$ ipython --no-banner

In [1]: import numpy as np

In [2]: np.set_printoptions(suppress=True, linewidth=100)

In [3]: M = np.load("x.npy")

In [4]: M
Out[4]: 
array([[ 0,  0, -2, -4],
       [ 0,  0, -3, -4],
       [ 2,  3,  0, -6],
       [ 4,  4,  6,  0]])

In [5]: A2 = np.array([[-1, -3], [0, -1]])

In [6]: W2 = np.kron(A2, M)

In [7]: W2
Out[7]: 
array([[  0,   0,   2,   4,   0,   0,   6,  12],
       [  0,   0,   3,   4,   0,   0,   9,  12],
       [ -2,  -3,   0,   6,  -6,  -9,   0,  18],
       [ -4,  -4,  -6,   0, -12, -12, -18,   0],
       [  0,   0,   0,   0,   0,   0,   2,   4],
       [  0,   0,   0,   0,   0,   0,   3,   4],
       [  0,   0,   0,   0,  -2,  -3,   0,   6],
       [  0,   0,   0,   0,  -4,  -4,  -6,   0]])

In [8]: W2.shape
Out[8]: (8, 8)

In [9]: arr = np.loadtxt("out7.csv", delimiter=",")

In [10]: print(arr.round(4))
[[ 0.0024 -0.0168 -0.0264  0.0024 -0.0264 -0.0168  0.0024  0.0168 -0.012 ]
 [-0.0168  0.1175  0.1847 -0.0168  0.1847  0.1175 -0.0168 -0.1175  0.0839]
 [-0.0264  0.1847  0.2902 -0.0264  0.2902  0.1847 -0.0264 -0.1847  0.1319]
 [ 0.0024 -0.0168 -0.0264  0.0024 -0.0264 -0.0168  0.0024  0.0168 -0.012 ]
 [-0.0264  0.1847  0.2902 -0.0264  0.2902  0.1847 -0.0264 -0.1847  0.1319]
 [-0.0168  0.1175  0.1847 -0.0168  0.1847  0.1175 -0.0168 -0.1175  0.0839]
 [ 0.0024 -0.0168 -0.0264  0.0024 -0.0264 -0.0168  0.0024  0.0168 -0.012 ]
 [ 0.0168 -0.1175 -0.1847  0.0168 -0.1847 -0.1175  0.0168  0.1175 -0.0839]
 [-0.012   0.0839  0.1319 -0.012   0.1319  0.0839 -0.012  -0.0839  0.06  ]]

In [11]: # a projection of rank 1

In [12]: vec = np.array([1, 1, 2, 2, 2, 0, 2, 1, 1])

In [13]: print(np.round(np.eye(9) - arr, 4))
[[ 0.9976  0.0168  0.0264 -0.0024  0.0264  0.0168 -0.0024 -0.0168  0.012 ]
 [ 0.0168  0.8825 -0.1847  0.0168 -0.1847 -0.1175  0.0168  0.1175 -0.0839]
 [ 0.0264 -0.1847  0.7098  0.0264 -0.2902 -0.1847  0.0264  0.1847 -0.1319]
 [-0.0024  0.0168  0.0264  0.9976  0.0264  0.0168 -0.0024 -0.0168  0.012 ]
 [ 0.0264 -0.1847 -0.2902  0.0264  0.7098 -0.1847  0.0264  0.1847 -0.1319]
 [ 0.0168 -0.1175 -0.1847  0.0168 -0.1847  0.8825  0.0168  0.1175 -0.0839]
 [-0.0024  0.0168  0.0264 -0.0024  0.0264  0.0168  0.9976 -0.0168  0.012 ]
 [-0.0168  0.1175  0.1847 -0.0168  0.1847  0.1175 -0.0168  0.8825  0.0839]
 [ 0.012  -0.0839 -0.1319  0.012  -0.1319 -0.0839  0.012   0.0839  0.94  ]]

In [14]: print(np.round(np.linalg.eigvalsh(2 * arr - np.eye(9)), 4))
[-1. -1. -1. -1. -1. -1. -1. -1.  1.]

In [15]: (vec - arr @ vec) @ (arr @ vec)
Out[15]: np.float64(0.0)

In [16]: Uu, sigma, Vt = np.linalg.svd(arr)

In [17]: evecs = Vt[:(sigma > 1e-8).sum()]

In [18]: rng = np.random.default_rng(3983)

In [19]: vec = arr[0] + -1 * arr[8] + rng.integers(2) * np.eye(9)[5]

In [20]: vec.round(4)
Out[20]: array([ 0.0144, -0.1007, -0.1583,  0.0144, -0.1583, -0.1007,  0.0144,  0.1007, -0.0719])

In [21]: np.round(np.linalg.norm(vec - evecs.T @ evecs @ vec), 4)
Out[21]: np.float64(0.0)

In [22]: np.round(np.diag(evecs.T @ evecs), 4)
Out[22]: array([0.0024, 0.1175, 0.2902, 0.0024, 0.2902, 0.1175, 0.0024, 0.1175, 0.06  ])

In [23]: print(np.linalg.matrix_rank(np.vstack([arr, vec])))
1

In [24]: vals, evecs = np.linalg.eigvalsh(arr)
ValueError: too many values to unpack (expected 2)


In [25]: vals, evecs = np.linalg.eigh(arr)

In [26]: np.unique(vals.round(6) + 0, return_counts=True)[1]
Out[26]: array([8, 1])

In [27]: np.round(np.linalg.svd(arr, compute_uv=False), 4) + 0
Out[27]: array([1., 0., 0., 0., 0., 0., 0., 0., 0.])

In [28]: Uu, sigma, Vt = np.linalg.svd(arr, full_matrices=False)

In [29]: np.cumsum(sigma ** 2) / np.sum(sigma ** 2)
Out[29]: array([1., 1., 1., 1., 1., 1., 1., 1., 1.])

In [30]: np.round(np.abs(Vt[0]), 4)
Out[30]: array([0.049 , 0.3428, 0.5387, 0.049 , 0.5387, 0.3428, 0.049 , 0.3428, 0.2449])

In [31]: np.round(Vt @ Vt.T, 4) + 0
Out[31]: 
array([[1., 0., 0., 0., 0., 0., 0., 0., 0.],
       [0., 1., 0., 0., 0., 0., 0., 0., 0.],
       [0., 0., 1., 0., 0., 0., 0., 0., 0.],
       [0., 0., 0., 1., 0., 0., 0., 0., 0.],
       [0., 0., 0., 0., 1., 0., 0., 0., 0.],
       [0., 0., 0., 0., 0., 1., 0., 0., 0.],
       [0., 0., 0., 0., 0., 0., 1., 0., 0.],
       [0., 0., 0., 0., 0., 0., 0., 1., 0.],
       [0., 0., 0., 0., 0., 0., 0., 0., 1.]])

In [32]: np.allclose(Uu * sigma @ Vt, arr)
Out[32]: True

In [33]: sigma.round(4) + 0
Out[33]: array([1., 0., 0., 0., 0., 0., 0., 0., 0.])

In [34]: np.round(Uu.T @ arr @ Vt.T, 4) + 0
Out[34]: 
array([[1., 0., 0., 0., 0., 0., 0., 0., 0.],
       [0., 0., 0., 0., 0., 0., 0., 0., 0.],
       [0., 0., 0., 0., 0., 0., 0., 0., 0.],
       [0., 0., 0., 0., 0., 0., 0., 0., 0.],
       [0., 0., 0., 0., 0., 0., 0., 0., 0.],
       [0., 0., 0., 0., 0., 0., 0., 0., 0.],
       [0., 0., 0., 0., 0., 0., 0., 0., 0.],
       [0., 0., 0., 0., 0., 0., 0., 0., 0.],
       [0., 0., 0., 0., 0., 0., 0., 0., 0.]])

In [35]: print(np.round(sigma / sigma[0], 4) + 0)
[1. 0. 0. 0. 0. 0. 0. 0. 0.]

In [36]: K = np.loadtxt("case12.csv", delimiter=",")

In [37]: K
Out[37]: 
array([[1.    , 0.9   , 0.81  , 0.729 , 0.6561, 0.5905, 0.5314, 0.4783],
       [0.9   , 1.    , 0.9   , 0.81  , 0.729 , 0.6561, 0.5905, 0.5314],
       [0.81  , 0.9   , 1.    , 0.9   , 0.81  , 0.729 , 0.6561, 0.5905],
       [0.729 , 0.81  , 0.9   , 1.    , 0.9   , 0.81  , 0.729 , 0.6561],
       [0.6561, 0.729 , 0.81  , 0.9   , 1.    , 0.9   , 0.81  , 0.729 ],
       [0.5905, 0.6561, 0.729 , 0.81  , 0.9   , 1.    , 0.9   , 0.81  ],
       [0.5314, 0.5905, 0.6561, 0.729 , 0.81  , 0.9   , 1.    , 0.9   ],
       [0.4783, 0.5314, 0.5905, 0.6561, 0.729 , 0.81  , 0.9   , 1.    ]])

In [38]: print(np.round(np.sort(np.abs(np.linalg.eigvals(K))), 4))
[0.0547 0.0615 0.0756 0.1037 0.1647 0.3296 1.0072 6.203 ]

In [39]: K.inv()
AttributeError: 'numpy.ndarray' object has no attribute 'inv'


In [40]: F = np.load("layer0.npy")

In [41]: F
Out[41]: 
array([[ 0, -2, -1,  1],
       [ 2,  0,  0,  1],
       [ 1,  0,  0,  0],
       [-1, -1,  0,  0]])

In [42]: # skew, so no eigenvalue has a real part

In [43]: proj = np.triu(np.array([[4, 1, 5, 6], [0, 7, 6, 6], [2, 8, 9, 1], [6, 0, 7, 9]]), 1) + np.eye(4)

In [44]: A2 = proj @ F @ np.linalg.inv(proj)

In [45]: np.linalg.matrix_rank(A2)
Out[45]: np.int64(4)

In [46]: def softmax(z):
    ...:     e = np.exp(z - z.max(axis=-1, keepdims=True))
    ...:     return e / e.sum(axis=-1, keepdims=True)
    ...: 

In [47]: np.round(softmax(K[7]), 4)
Out[47]: array([0.0975, 0.1028, 0.1091, 0.1165, 0.1253, 0.1359, 0.1487, 0.1643])

In [48]: np.round(softmax(K).sum(axis=1), 4)
Out[48]: array([1., 1., 1., 1., 1., 1., 1., 1.])

In [49]: print(np.round(softmax(K[7] + 4), 4))
[0.0975 0.1028 0.1091 0.1165 0.1253 0.1359 0.1487 0.1643]

In [50]: print(np.round(softmax(10 * K[7]), 4))
[0.0033 0.0056 0.0101 0.0195 0.0404 0.0908 0.2233 0.607 ]

In [51]: att = K @ K.T / np.sqrt(8)

In [52]: print(np.round(softmax(att)[7] @ K, 4))
[0.7011 0.7576 0.7984 0.8217 0.826  0.8104 0.7748 0.72  ]

In [53]: np.einsum("ii->", F)
Out[53]: np.int64(0)

In [54]: np.round(np.linalg.det(2 * F), 4), round(np.linalg.det(F), 4)
Out[54]: (np.float64(16.0), np.float64(1.0))

In [55]: np.round(np.poly(F), 4) + 0
Out[55]: array([1., 0., 7., 0., 1.])

In [56]: round(np.linalg.eigvals(F).sum().real, 4)
Out[56]: np.float64(-0.0)

In [57]: print(M.reshape(2, -1))
[[ 0  0 -2 -4  0  0 -3 -4]
 [ 2  3  0 -6  4  4  6  0]]

In [58]: M.reshape(4, 5)
ValueError: cannot reshape array of size 16 into shape (4,5)


In [59]: M.reshape(-1, 2)
Out[59]: 
array([[ 0,  0],
       [-2, -4],
       [ 0,  0],
       [-3, -4],
       [ 2,  3],
       [ 0, -6],
       [ 4,  4],
       [ 6,  0]])

In [60]: M.ravel(order="F")
Out[60]: array([ 0,  0,  2,  4,  0,  0,  3,  4, -2, -3,  0,  6, -4, -4, -6,  0])

In [61]: t3 = M.reshape(4, 2, -1)

In [62]: print(t3.shape)
(4, 2, 2)

In [63]: np.einsum("ihd,jhd->hij", t3, t3).shape
Out[63]: (2, 4, 4)

In [64]: np.einsum("ihd,ihd->ih", t3, t3)
Out[64]: 
array([[ 0, 20],
       [ 0, 25],
       [13, 36],
       [32, 36]])

In [65]: print(t3.transpose(1, 0, 2))
[[[ 0  0]
  [ 0  0]
  [ 2  3]
  [ 4  4]]

 [[-2 -4]
  [-3 -4]
  [ 0 -6]
  [ 6  0]]]

In [66]: A2 = F / np.sqrt((F ** 2).mean(axis=1, keepdims=True))

In [67]: np.linalg.matrix_rank(F - F.mean(axis=1, keepdims=True))
Out[67]: np.int64(3)

In [68]: np.linalg.matrix_rank(A2) == np.linalg.matrix_rank(F)
Out[68]: np.True_

In [69]: W0 = np.array([[0, -4, -5, -3, 1, 7, 4],
    ...:     [4, 0, 5, -1, -8, -5, -2],
    ...:     [5, -5, 0, 5, 0, -6, -2],
    ...:     [3, 1, -5, 0, 0, 0, 5],
    ...:     [-1, 8, 0, 0, 0, -2, -1],
    ...:     [-7, 5, 6, 0, 2, 0, -3],
    ...:     [-4, 2, 2, -5, 1, 3, 0]])

In [70]: # rank 6

In [71]: Uu, sigma, Vt = np.linalg.svd(W0)

In [72]: evecs = Vt[:(sigma > 1e-8).sum()]

In [73]: vec = W0[5] + 3 * W0[1] + rng.integers(2) * np.eye(7)[2]

In [74]: print(vec)
[  5.   5.  21.  -3. -22. -15.  -9.]

In [75]: round(np.linalg.norm(vec - evecs.T @ evecs @ vec), 4)
Out[75]: np.float64(0.0)
